>>> import numpy as np
>>> np.set_printoptions(suppress=True, linewidth=160)
>>> E = np.load("test14.npy")
>>> E
array([[0, 1],
       [1, 0]])
>>> f = np.array([-8, 4])
>>> np.correlate(E[1], E[0], "full")
array([1, 0, 0])
>>> hat = np.triu(np.array([[-1, 0], [2, 2]]), 1) + np.eye(2)
>>> M2 = hat @ E @ np.linalg.inv(hat)
>>> round(float(np.linalg.det(M2)), 2)
-1.0
>>> hat @ E - E @ hat
array([[0., 0.],
       [0., 0.]])
>>> np.argwhere(np.triu(E))
array([[0, 1]])
>>> E.sum(axis=0)
array([1, 1])
>>> E @ E
array([[1, 0],
       [0, 1]])
>>> L = np.diag(E.sum(axis=1)) - E
>>> L
array([[ 1, -1],
       [-1,  1]])
>>> round(np.linalg.det(L[1:, 1:]))
1
>>> (np.linalg.eigvalsh(L) < 1e-8).sum()
np.int64(1)
>>> w, V = np.linalg.eig(E)
>>> np.prod(w)
np.float64(-1.0)
>>> w
array([ 1., -1.])
>>> rng = np.random.default_rng(81)
>>> A = np.eye(3, dtype=int)[rng.permutation(3)]
>>> A
array([[0, 1, 0],
       [1, 0, 0],
       [0, 0, 1]])
>>> Q, r_ = np.linalg.qr(A)
>>> Q
array([[ 0., -1.,  0.],
       [-1.,  0.,  0.],
       [-0., -0.,  1.]])
>>> r_
array([[-1.,  0.,  0.],
       [ 0., -1.,  0.],
       [ 0.,  0.,  1.]])
>>> Q.shape, r_.shape
((3, 3), (3, 3))
>>> np.trace(Q @ Q.T)
np.float64(3.0)
>>> w, V = np.linalg.eigh(A)
>>> x0 = np.array([1, 0, 3])
>>> np.abs(A).sum(axis=1).max(), np.abs(w).max()
(np.int64(1), np.float64(1.0))
>>> np.round(np.linalg.eigvalsh(A[1:, 1:]), 2)
array([0., 1.])
>>> np.round(V * np.maximum(w, 0) @ V.T, 2)
array([[0.5, 0.5, 0. ],
       [0.5, 0.5, 0. ],
       [0. , 0. , 1. ]])
>>> x0 @ A @ x0
np.int64(9)
>>> np.round(V * np.abs(w) @ V.T, 2) + 0
array([[1., 0., 0.],
       [0., 1., 0.],
       [0., 0., 1.]])
>>> x0 @ A @ x0 / (x0 @ x0), w[0], w[-1]
(np.float64(0.9), np.float64(-1.0), np.float64(1.0))
>>> np.linalg.matrix_power(A, 2)
array([[1, 0, 0],
       [0, 1, 0],
       [0, 0, 1]])
>>> p = np.eye(3)[1]
>>> for _ in range(7):
...     p = p @ A
...     print(p.round(2))
... 
[1. 0. 0.]
[0. 1. 0.]
[1. 0. 0.]
[0. 1. 0.]
[1. 0. 0.]
[0. 1. 0.]
[1. 0. 0.]
>>> feats = np.array([[0.8, 1.9, 1.9, -1.4, 0.8],
...     [0.8, 0.7, 0.4, -0.6, 0.8],
...     [-1.7, -0.6, 1.2, -0.3, 0.0],
...     [-0.1, -0.2, 2.1, 0.2, -0.2],
...     [-0.6, -0.2, -0.9, 0.8, -0.1],
...     [0.66, 1.35, 0.52, -1.1, 1.31]])
>>> M2 = np.c_[feats[:, :1] @ np.array([[4]]), np.array([1, 1, 1, 0, 1, 1])]
>>> M2
array([[ 3.2 ,  1.  ],
       [ 3.2 ,  1.  ],
       [-6.8 ,  1.  ],
       [-0.4 ,  0.  ],
       [-2.4 ,  1.  ],
       [ 2.64,  1.  ]])
>>> np.round(np.linalg.lstsq(feats, M2[:, 0])[0], 2) + 0
array([4., 0., 0., 0., 0.])
>>> hat = feats @ np.linalg.solve(feats.T @ feats, feats.T)
>>> np.linalg.matrix_rank(np.eye(6) - hat)
np.int64(1)
>>> np.allclose(hat @ hat, hat)
True
>>> np.round(hat @ feats[:, 2], 2)
array([ 1.9 ,  0.4 ,  1.2 ,  2.1 , -0.9 ,  0.52])
>>> np.round(np.linalg.eigvalsh(hat), 2) + 0
array([0., 1., 1., 1., 1., 1.])
>>> hat.round(2)
array([[ 0.96, -0.14, -0.03,  0.03, -0.04,  0.11],
       [-0.14,  0.46, -0.11,  0.13, -0.14,  0.42],
       [-0.03, -0.11,  0.98,  0.03, -0.03,  0.09],
       [ 0.03,  0.13,  0.03,  0.97,  0.03, -0.1 ],
       [-0.04, -0.14, -0.03,  0.03,  0.96,  0.11],
       [ 0.11,  0.42,  0.09, -0.1 ,  0.11,  0.67]])
